$ ipython --no-banner

In [1]: import numpy as np

In [2]: np.set_printoptions(suppress=True, linewidth=120)

In [3]: J = np.load("case19.npy")

In [4]: print(J)
[[ 0.009 -0.026  0.176  0.166  0.07  -0.137 -0.143 -0.052 -0.087 -0.074  0.063]
 [-0.021 -0.041 -4.962 -4.983 -2.523  4.963  4.971  2.498  2.501  2.453 -2.517]
 [ 0.017  0.005 -1.667 -1.692 -0.822  1.641  1.645  0.859  0.807  0.839 -0.821]
 [-0.02  -0.007  1.217  1.265  0.582 -1.21  -1.234 -0.561 -0.617 -0.611  0.6  ]
 [ 0.015 -0.007  0.231  0.269  0.12  -0.212 -0.248 -0.097 -0.105 -0.128  0.156]
 [-0.029 -0.021  1.468  1.498  0.769 -1.494 -1.48  -0.761 -0.76  -0.75   0.695]
 [-0.007 -0.008 -1.278 -1.269 -0.608  1.248  1.249  0.676  0.606  0.625 -0.618]
 [ 0.006 -0.053  1.776  1.761  0.876 -1.769 -1.774 -0.852 -0.883 -0.896  0.877]
 [ 0.012 -0.035 -1.817 -1.82  -0.918  1.86   1.836  0.939  0.915  0.945 -0.883]
 [-0.018 -0.021 -0.362 -0.357 -0.155  0.418  0.373  0.179  0.196  0.197 -0.149]
 [-0.045  0.011  0.519  0.489  0.232 -0.533 -0.511 -0.263 -0.231 -0.269  0.273]
 [-0.005  0.004  0.339  0.311  0.136 -0.362 -0.306 -0.163 -0.179 -0.154  0.17 ]
 [ 0.034 -0.014 -4.737 -4.762 -2.39   4.717  4.721  2.344  2.375  2.351 -2.334]
 [-0.023 -0.005 -0.365 -0.387 -0.19   0.304  0.35   0.185  0.164  0.182 -0.156]
 [-0.045 -0.018 -2.295 -2.298 -1.134  2.308  2.294  1.158  1.139  1.154 -1.158]
 [ 0.019 -0.012 -0.187 -0.223 -0.155  0.226  0.22   0.131  0.125  0.117 -0.106]
 [ 0.032 -0.017  1.957  1.919  1.001 -1.952 -1.939 -0.959 -0.945 -0.966  1.004]
 [-0.011 -0.009 -0.58  -0.541 -0.278  0.561  0.562  0.267  0.303  0.249 -0.235]
 [ 0.006  0.021 -0.27  -0.223 -0.13   0.223  0.237  0.109  0.128  0.131 -0.137]
 [ 0.02   0.014 -2.905 -2.912 -1.443  2.925  2.907  1.482  1.48   1.494 -1.466]
 [-0.01   0.014 -2.486 -2.457 -1.267  2.464  2.453  1.255  1.225  1.198 -1.201]
 [-0.014 -0.042 -0.442 -0.435 -0.226  0.409  0.422  0.21   0.22   0.225 -0.196]
 [ 0.002 -0.01   0.322  0.332  0.138 -0.344 -0.336 -0.163 -0.146 -0.193  0.152]
 [ 0.026 -0.027 -4.164 -4.165 -2.082  4.168  4.17   2.09   2.077  2.101 -2.081]]

In [5]: Xs = (J - J.mean(axis=0)) / J.std(axis=0)

In [6]: print(np.round(Xs.std(axis=0), 3))
[1. 1. 1. 1. 1. 1. 1. 1. 1. 1. 1.]

In [7]: print(np.argwhere(np.abs(Xs) > 2))
[[ 1  2]
 [ 1  3]
 [ 1  4]
 [ 1  5]
 [ 1  6]
 [ 1  7]
 [ 1  8]
 [ 1  9]
 [ 1 10]
 [ 7  1]
 [12  2]
 [12  3]
 [12  4]
 [12  5]
 [12  6]
 [12  7]
 [12  8]
 [12  9]
 [12 10]]

In [8]: b = np.linalg.lstsq(np.delete(Xs, 3, axis=1), Xs[:, 3])[0]

In [9]: print(b.round(3) + 0)
[ 0.     0.002  0.21  -0.079  0.791 -1.257 -0.221 -0.211 -0.051 -0.079]

In [10]: print(np.abs(b).argmax())
5
